% python3 -q
>>> import numpy as np
>>> import numpy.linalg as la
>>> np.set_printoptions(precision=2, suppress=True, linewidth=140, legacy="1.25")
>>> def rd(a):
...     return np.round(a, 2) + 0
... 
>>> mat = np.loadtxt("out12.csv", delimiter=",")
>>> mat
array([[ 0.,  0.,  0.,  0.,  0., -1.,  2., -3.,  0.,  0.,  3.,  0.],
       [ 0.,  1.,  0.,  0.,  0.,  0.,  0.,  0.,  0.,  0.,  0.,  0.],
       [ 0.,  0.,  1.,  0., -1.,  2.,  0.,  0.,  0.,  0., -2.,  0.],
       [ 0.,  0.,  0.,  0.,  0.,  0., -2., -1.,  0., -1.,  0.,  0.],
       [ 0.,  0.,  0.,  0.,  0.,  0.,  0.,  0., -3.,  0.,  0.,  2.],
       [ 0.,  1., -3.,  0.,  0.,  0.,  0.,  0.,  0.,  0., -2., -2.]])
>>> # columns 0 and 3 are equal
>>> mat.reshape(-1, 2)
array([[ 0.,  0.],
       [ 0.,  0.],
       [ 0., -1.],
       [ 2., -3.],
       [ 0.,  0.],
       [ 3.,  0.],
       [ 0.,  1.],
       [ 0.,  0.],
       [ 0.,  0.],
       [ 0.,  0.],
       [ 0.,  0.],
       [ 0.,  0.],
       [ 0.,  0.],
       [ 1.,  0.],
       [-1.,  2.],
       [ 0.,  0.],
       [ 0.,  0.],
       [-2.,  0.],
       [ 0.,  0.],
       [ 0.,  0.],
       [ 0.,  0.],
       [-2., -1.],
       [ 0., -1.],
       [ 0.,  0.],
       [ 0.,  0.],
       [ 0.,  0.],
       [ 0.,  0.],
       [ 0.,  0.],
       [-3.,  0.],
       [ 0.,  2.],
       [ 0.,  1.],
       [-3.,  0.],
       [ 0.,  0.],
       [ 0.,  0.],
       [ 0.,  0.],
       [-2., -2.]])
>>> mat.ravel(order="F")
array([ 0.,  0.,  0.,  0.,  0.,  0.,  0.,  1.,  0.,  0.,  0.,  1.,  0.,  0.,  1.,  0.,  0., -3.,  0.,  0.,  0.,  0.,  0.,  0.,  0.,  0.,
       -1.,  0.,  0.,  0., -1.,  0.,  2.,  0.,  0.,  0.,  2.,  0.,  0., -2.,  0.,  0., -3.,  0.,  0., -1.,  0.,  0.,  0.,  0.,  0.,  0.,
       -3.,  0.,  0.,  0.,  0., -1.,  0.,  0.,  3.,  0., -2.,  0.,  0., -2.,  0.,  0.,  0.,  0.,  2., -2.])
>>> T = mat.reshape(6, 2, -1)
>>> T.shape
(6, 2, 6)
>>> np.swapaxes(T, 1, 2)[4]
array([[ 0.,  0.],
       [ 0.,  0.],
       [ 0., -3.],
       [ 0.,  0.],
       [ 0.,  0.],
       [ 0.,  2.]])
>>> np.einsum("ihd,ihd->ih", T, T)
array([[ 1., 22.],
       [ 1.,  0.],
       [ 6.,  4.],
       [ 0.,  6.],
       [ 0., 13.],
       [10.,  8.]])
>>> x = np.array([0, 0, 3, -1, 1, 3, 0, 3, 2, -3, -2, -2])
>>> a = np.maximum(mat @ x, 0)
>>> a
array([ 0.,  0., 12.,  0.,  0.,  0.])
>>> np.maximum(mat @ x, 0) - np.maximum(-mat @ x, 0)
array([-18.,   0.,  12.,   0., -10.,  -1.])
>>> np.maximum(mat @ (3 * x), 0)
array([ 0.,  0., 36.,  0.,  0.,  0.])
>>> np.flatnonzero(a > 1e-9)
array([2])
>>> x = np.array([-4, 5, 1, -3, -2, 4, 4, 4, -5, -5, 1, -4])
>>> print(mat @ (2 * x))
[-10.  10.  18. -14.  14.  16.]
>>> mat @ np.ones(12)
array([ 1.,  1.,  0., -4., -1., -6.])
>>> A2 = np.array([[3, 5, 0],
...     [2, 1, 2],
...     [4, 3, 0],
...     [1, 5, 0],
...     [2, 4, 1],
...     [1, 0, 3],
...     [3, 1, 0],
...     [1, 4, 3],
...     [0, 0, 0],
...     [1, 4, 4],
...     [3, 3, 3],
...     [1, 2, 1]])
>>> A2.T @ mat.T
array([[ 11.,   2.,  -2.,  -8.,   2., -18.],
       [ -1.,   1.,  -7., -10.,   4., -18.],
       [ -3.,   2.,  -1.,  -7.,   2.,  -6.]])
>>> print(np.einsum("ik,kj->ij", mat, A2))
[[ 11.  -1.  -3.]
 [  2.   1.   2.]
 [ -2.  -7.  -1.]
 [ -8. -10.  -7.]
 [  2.   4.   2.]
 [-18. -18.  -6.]]
>>> np.einsum("ik,kj->ji", mat, A2)
array([[ 11.,   2.,  -2.,  -8.,   2., -18.],
       [ -1.,   1.,  -7., -10.,   4., -18.],
       [ -3.,   2.,  -1.,  -7.,   2.,  -6.]])
>>> rng = np.random.default_rng(706541)
>>> A2 = mat + rng.integers(-2, 3, (6, 5)) @ rng.integers(-2, 3, (5, 12))
>>> print(A2)
[[  4.  -3.   0.  -2.   1.  -3.   2.  -7.   4.  -1.  -2.   5.]
 [  3.   1.  -1.  -2.   0.  -2.   2.  -3.   3.   1.  -6.   2.]
 [ -3.   1.   2.   1.  -4.   6.  -3.   3.  -3.   2.   4.  -5.]
 [ -5.  -7.  11.   0.  -6.  -5.  -5.  -5.   2.   0.   7.  -4.]
 [  8.   4.  -8.  -6.   2.   6.   0.  -2.  -1.   6. -10.   4.]
 [  0.   1.  -1.  -7.   5.   0.   0.  -4.  -1.   8.  -2.  -5.]]
>>> np.abs(A2 - mat).sum(axis=1)
array([31., 25., 35., 55., 56., 30.])
>>> rd(la.svd(A2 - mat, compute_uv=False))
array([26.56, 15.69, 14.21,  7.06,  3.25,  0.  ])
